>>> import numpy as np
>>> from numpy import linalg as LA
>>> np.set_printoptions(precision=2, suppress=True, linewidth=120)
>>> def rnd(a):
...     return np.round(a, 2) + 0
... 
>>> mat = np.array([[5.0, 0.0, 0.0, 0.0, 4.0, 0.0],
...     [0.0, 5.0, 4.0, 4.0, 0.0, 0.0],
...     [0.0, 4.0, 5.0, 4.0, 0.0, 0.0],
...     [0.0, 4.0, 4.0, 5.0, 0.0, 0.0],
...     [4.0, 0.0, 0.0, 0.0, 5.0, 0.0],
...     [0.0, 0.0, 0.0, 0.0, 0.0, 5.0]])
>>> # symmetric
>>> other = mat / LA.norm(mat, axis=1, keepdims=True)
>>> cov = other @ other.T
>>> np.degrees(np.arccos(np.clip(cov[3, 0], -1, 1)))
np.float64(90.0)
>>> np.argwhere(np.triu(np.abs(cov) > 0.95, 1))
array([[0, 4],
       [1, 2],
       [1, 3],
       [2, 3]])
>>> rnd(LA.norm(other, axis=1))
array([1., 1., 1., 1., 1., 1.])
>>> rng = np.random.default_rng(493)
>>> z = rng.permutation(6)
>>> z
array([3, 4, 5, 1, 2, 0])
>>> other = mat[z][:, z]
>>> np.diag(other)
array([5., 5., 5., 5., 5., 5.])
>>> np.allclose(other, mat)
False
>>> other
array([[5., 0., 0., 4., 4., 0.],
       [0., 5., 0., 0., 0., 4.],
       [0., 0., 5., 0., 0., 0.],
       [4., 0., 0., 5., 4., 0.],
       [4., 0., 0., 4., 5., 0.],
       [0., 4., 0., 0., 0., 5.]])
>>> rnd(LA.det(other)), rnd(LA.det(mat[z]))
(np.float64(585.0), np.float64(-585.0))
>>> A = np.load("arr.npy")
>>> A
array([[0, 1, 1, 2, 0, 2, 3],
       [2, 3, 2, 3, 0, 3, 1],
       [0, 0, 1, 2, 3, 3, 0],
       [3, 2, 2, 2, 3, 2, 3],
       [2, 2, 0, 2, 3, 2, 0],
       [3, 2, 0, 3, 3, 2, 2],
       [3, 2, 1, 2, 1, 2, 1],
       [1, 3, 3, 1, 1, 3, 0],
       [0, 3, 3, 3, 0, 2, 3],
       [3, 3, 0, 0, 1, 3, 0],
       [0, 3, 2, 3, 3, 2, 0]])
>>> hat = A @ LA.solve(A.T @ A, A.T)
>>> rnd(np.diag(hat))
array([0.66, 0.65, 0.89, 0.83, 0.33, 0.48, 0.42, 0.61, 0.56, 0.86, 0.71])
>>> rnd(hat @ A[:, 4])
array([0., 0., 3., 3., 3., 3., 1., 1., 0., 1., 3.])
>>> np.allclose(hat @ hat, hat)
True
>>> np.trace(hat)
np.float64(7.0)
>>> LA.matrix_rank(np.eye(11) - hat)
np.int64(4)
>>> rnd(LA.eigvalsh(hat))
array([0., 0., 0., 0., 1., 1., 1., 1., 1., 1., 1.])
>>> def softmax(z):
...     e = np.exp(z - z.max(axis=-1, keepdims=True))
...     return e / e.sum(axis=-1, keepdims=True)
... 
>>> rnd(softmax(A[5]))
array([0.24, 0.09, 0.01, 0.24, 0.24, 0.09, 0.09])
>>> rnd(softmax(A).sum(axis=1))
array([1., 1., 1., 1., 1., 1., 1., 1., 1., 1., 1.])
>>> rnd(softmax(10 * A[5]))
array([0.33, 0.  , 0.  , 0.33, 0.33, 0.  , 0.  ])
>>> S = A @ A.T / np.sqrt(7)
>>> rnd(softmax(S)[5] @ A)
array([2.94, 2.03, 0.84, 2.58, 2.93, 2.02, 2.32])
>>> softmax(S).round(6).argmax(axis=1)
array([ 8,  1,  2,  3,  5,  5,  3,  7,  8,  9, 10])
>>> vec = np.array([2, 0, 0, 2, 1, 1, 2])
>>> rhs = A @ vec
>>> rnd(LA.lstsq(A, rhs)[0])
array([2., 0., 0., 2., 1., 1., 2.])
>>> rnd(LA.pinv(A) @ A)
array([[1., 0., 0., 0., 0., 0., 0.],
       [0., 1., 0., 0., 0., 0., 0.],
       [0., 0., 1., 0., 0., 0., 0.],
       [0., 0., 0., 1., 0., 0., 0.],
       [0., 0., 0., 0., 1., 0., 0.],
       [0., 0., 0., 0., 0., 1., 0.],
       [0., 0., 0., 0., 0., 0., 1.]])
>>> rhs = rhs + 0.3 * rng.normal(size=11)
>>> rnd(rhs)
array([11.58, 14.39,  9.95, 20.9 , 13.  , 20.87, 15.62,  7.85, 13.92,  9.63, 12.04])
>>> beta, *_ = LA.lstsq(A, rhs)
>>> rnd(beta)
array([1.99, 0.1 , 0.11, 2.12, 1.15, 0.7 , 1.85])
>>> [round(float(LA.norm(LA.solve(A.T @ A + lam * np.eye(7), A.T @ rhs))), 2) for lam in (0, 1, 10, 100)]
[3.7, 3.58, 3.11, 2.09]
>>> rnd(A.T @ (rhs - A @ beta))
array([0., 0., 0., 0., 0., 0., 0.])
>>> rnd(LA.norm(rhs - A @ beta))
np.float64(0.98)
>>> other = np.array([[-2, -2, -2, -2, 2, -2, 2, 2],
...     [2, 1, -1, 0, 1, -1, -2, 2],
...     [0, 0, 0, 2, 1, -2, 1, 2],
...     [-1, -2, -1, -1, 0, -1, -1, -2],
...     [1, -1, 2, 2, -2, -2, 2, -2],
...     [-2, -1, -1, 2, 2, 1, 2, -1],
...     [-2, 1, 2, -1, 0, -1, 1, -2],
...     [1, 1, 2, 2, 2, 0, -2, 0]])
>>> arr = other + other.T
>>> arr
array([[-4,  0, -2, -3,  3, -4,  0,  3],
       [ 0,  2, -1, -2,  0, -2, -1,  3],
       [-2, -1,  0,  1,  3, -3,  3,  4],
       [-3, -2,  1, -2,  2,  1, -2,  0],
       [ 3,  0,  3,  2, -4,  0,  2,  0],
       [-4, -2, -3,  1,  0,  2,  1, -1],
       [ 0, -1,  3, -2,  2,  1,  2, -4],
       [ 3,  3,  4,  0,  0, -1, -4,  0]])
>>> w, V = LA.eigh(arr)
>>> vec = np.array([0, 3, -2, -3, 3, 1, 2, 1])
>>> rnd(LA.eigvalsh(arr[1:, 1:]))
array([-8.06, -6.56, -2.38,  0.22,  2.94,  5.91,  7.92])
>>> vec @ arr @ vec
np.int64(-44)
>>> (np.sign(V[:, -1].round(6)) == np.sign(V[0, -1].round(6))).astype(int)
array([1, 1, 1, 0, 1, 0, 0, 1])
>>> z = rng.permutation(8)
>>> z
array([6, 7, 5, 2, 1, 4, 0, 3])
>>> other = arr[z][:, z]
>>> rnd(np.sort(np.abs(LA.eigvals(other))))
array([ 0.86,  1.46,  2.62,  3.42,  5.99,  7.24,  8.91, 11.87])
>>> np.diag(other)
array([ 2,  0,  2,  0,  2, -4, -4, -2])
>>> rnd(LA.det(other)), rnd(LA.det(arr[z]))
(np.float64(51672.0), np.float64(51672.0))
>>> q, V = LA.qr(arr[:, :4])[0], LA.qr(arr[:, 4:])[0]
>>> s = LA.svd(q.T @ V, compute_uv=False)
>>> rnd(s)
array([0.95, 0.85, 0.68, 0.06])
>>> rnd(np.degrees(np.arccos(s.clip(0, 1))))
array([18.79, 31.45, 47.3 , 86.67])
>>> z = rng.permutation(8)
>>> other = arr[:, z] * rng.choice([-1, 1], 8)
>>> other
array([[ 3,  0,  4, -2,  3,  3,  0,  4],
       [ 3,  1,  0, -1,  2,  0,  2,  2],
       [ 4, -3,  2,  0, -1,  3, -1,  3],
       [ 0,  2,  3,  1,  2,  2, -2, -1],
       [ 0, -2, -3,  3, -2, -4,  0,  0],
       [-1, -1,  4, -3, -1,  0, -2, -2],
       [-4, -2,  0,  3,  2,  2, -1, -1],
       [ 0,  4, -3,  4,  0,  0,  3,  1]])
>>> U, _, VT = LA.svd(arr.T @ other)
>>> rnd(LA.lstsq(arr, other)[0])
array([[ 0.,  0., -1.,  0.,  0.,  0.,  0.,  0.],
       [ 0.,  0.,  0.,  0.,  0.,  0.,  1.,  0.],
       [ 0.,  0.,  0.,  1.,  0.,  0.,  0.,  0.],
       [ 0.,  0.,  0.,  0., -1.,  0.,  0.,  0.],
       [ 0.,  0.,  0.,  0.,  0.,  1.,  0.,  0.],
       [ 0.,  0.,  0.,  0.,  0.,  0.,  0., -1.],
       [ 0., -1.,  0.,  0.,  0.,  0.,  0.,  0.],
       [ 1.,  0.,  0.,  0.,  0.,  0.,  0.,  0.]])
>>> z
array([7, 6, 0, 2, 3, 4, 1, 5])
>>> rnd(LA.svd(mat, compute_uv=False))
array([13.,  9.,  5.,  1.,  1.,  1.])
>>> np.diff(mat, axis=0)
array([[-5.,  5.,  4.,  4., -4.,  0.],
       [ 0., -1.,  1.,  0.,  0.,  0.],
       [ 0.,  0., -1.,  1.,  0.,  0.],
       [ 4., -4., -4., -5.,  5.,  0.],
       [-4.,  0.,  0.,  0., -5.,  5.]])
>>> K = np.array([[10.95, 15.95, -18.03, 13.92, 18.05, 15.13],
...     [13.92, 4.04, -20.06, 15.94, 0.0, 6.06],
...     [-0.15, -0.09, -0.08, 0.03, 0.0, 0.12],
...     [6.97, 2.0, -9.93, 7.92, 0.0, 2.89],
...     [14.01, 4.21, -20.04, 16.07, -0.02, 6.01],
...     [4.92, -5.03, -6.05, 4.84, -9.12, -2.92],
...     [10.16, -9.94, -12.09, 9.94, -18.04, -5.98],
...     [4.01, 13.96, -7.99, 5.99, 17.83, 12.03],
...     [15.85, 10.91, -23.88, 18.95, 9.11, 12.03]])
>>> vec = np.array([1, 1, 1, 1, 0, 2])
>>> rhs = K @ vec
>>> rnd(LA.pinv(K) @ K)
array([[1., 0., 0., 0., 0., 0.],
       [0., 1., 0., 0., 0., 0.],
       [0., 0., 1., 0., 0., 0.],
       [0., 0., 0., 1., 0., 0.],
       [0., 0., 0., 0., 1., 0.],
       [0., 0., 0., 0., 0., 1.]])
>>> rnd(LA.lstsq(K, rhs)[0])
array([1., 1., 1., 1., 0., 2.])
>>> rnd(rhs)
array([ 53.05,  25.96,  -0.05,  12.74,  26.27,  -7.16, -13.89,  40.03,  45.89])
>>> rhs = rhs + 0.3 * rng.normal(size=9)
>>> rnd(rhs)
array([ 52.99,  25.42,   0.07,  12.86,  26.75,  -6.92, -14.17,  40.38,  45.59])
>>> beta, *_ = LA.lstsq(K, rhs)
>>> beta.round()
array([ 0.,  3.,  2.,  2., -2.,  3.])
>>> rnd(beta)
array([ 0.24,  3.16,  1.75,  1.71, -2.03,  2.94])
>>> m1 = np.diag(np.array([2, 5, 3, -4, -5, 1, 1, 4, 2]))
>>> m1
array([[ 2,  0,  0,  0,  0,  0,  0,  0,  0],
       [ 0,  5,  0,  0,  0,  0,  0,  0,  0],
       [ 0,  0,  3,  0,  0,  0,  0,  0,  0],
       [ 0,  0,  0, -4,  0,  0,  0,  0,  0],
       [ 0,  0,  0,  0, -5,  0,  0,  0,  0],
       [ 0,  0,  0,  0,  0,  1,  0,  0,  0],
       [ 0,  0,  0,  0,  0,  0,  1,  0,  0],
       [ 0,  0,  0,  0,  0,  0,  0,  4,  0],
       [ 0,  0,  0,  0,  0,  0,  0,  0,  2]])
>>> rnd(LA.pinv(m1))
array([[ 0.5 ,  0.  ,  0.  ,  0.  ,  0.  ,  0.  ,  0.  ,  0.  ,  0.  ],
       [ 0.  ,  0.2 ,  0.  ,  0.  ,  0.  ,  0.  ,  0.  ,  0.  ,  0.  ],
       [ 0.  ,  0.  ,  0.33,  0.  ,  0.  ,  0.  ,  0.  ,  0.  ,  0.  ],
       [ 0.  ,  0.  ,  0.  , -0.25,  0.  ,  0.  ,  0.  ,  0.  ,  0.  ],
       [ 0.  ,  0.  ,  0.  ,  0.  , -0.2 ,  0.  ,  0.  ,  0.  ,  0.  ],
       [ 0.  ,  0.  ,  0.  ,  0.  ,  0.  ,  1.  ,  0.  ,  0.  ,  0.  ],
       [ 0.  ,  0.  ,  0.  ,  0.  ,  0.  ,  0.  ,  1.  ,  0.  ,  0.  ],
       [ 0.  ,  0.  ,  0.  ,  0.  ,  0.  ,  0.  ,  0.  ,  0.25,  0.  ],
       [ 0.  ,  0.  ,  0.  ,  0.  ,  0.  ,  0.  ,  0.  ,  0.  ,  0.5 ]])
>>> W0 = np.array([[3, 1, -3], [4, -1, -2], [5, 3, -1], [0, -1, -5]])
>>> W0[0] = W0[1]
>>> W0
array([[ 4, -1, -2],
       [ 4, -1, -2],
       [ 5,  3, -1],
       [ 0, -1, -5]])
>>> other = W0[0, 0] * W0[1:] - np.outer(W0[1:, 0], W0[0])
>>> other
array([[  0,   0,   0],
       [  0,  17,   6],
       [  0,  -4, -20]])
>>> np.flatnonzero(~other.round(6).any(axis=1))
array([0])
>>> LA.matrix_rank(other), LA.matrix_rank(W0)
(np.int64(2), np.int64(3))
>>> W0[:, 0] / W0[0, 0]
array([1.  , 1.  , 1.25, 0.  ])
>>> rnd(np.poly(other))
array([   1.,    3., -316.,    0.])
>>> rnd(LA.det(2 * other)), rnd(LA.det(other))
(np.float64(0.0), np.float64(0.0))
>>> rnd(LA.det(other[::-1]))
np.float64(0.0)
>>> np.einsum("ii->", other)
np.int64(-3)
>>> np.kron(np.eye(2, dtype=int), other)
array([[  0,   0,   0,   0,   0,   0],
       [  0,  17,   6,   0,   0,   0],
       [  0,  -4, -20,   0,   0,   0],
       [  0,   0,   0,   0,   0,   0],
       [  0,   0,   0,   0,  17,   6],
       [  0,   0,   0,   0,  -4, -20]])
>>> rnd(LA.eigvals(other))
array([-19.34,  16.34,   0.  ])
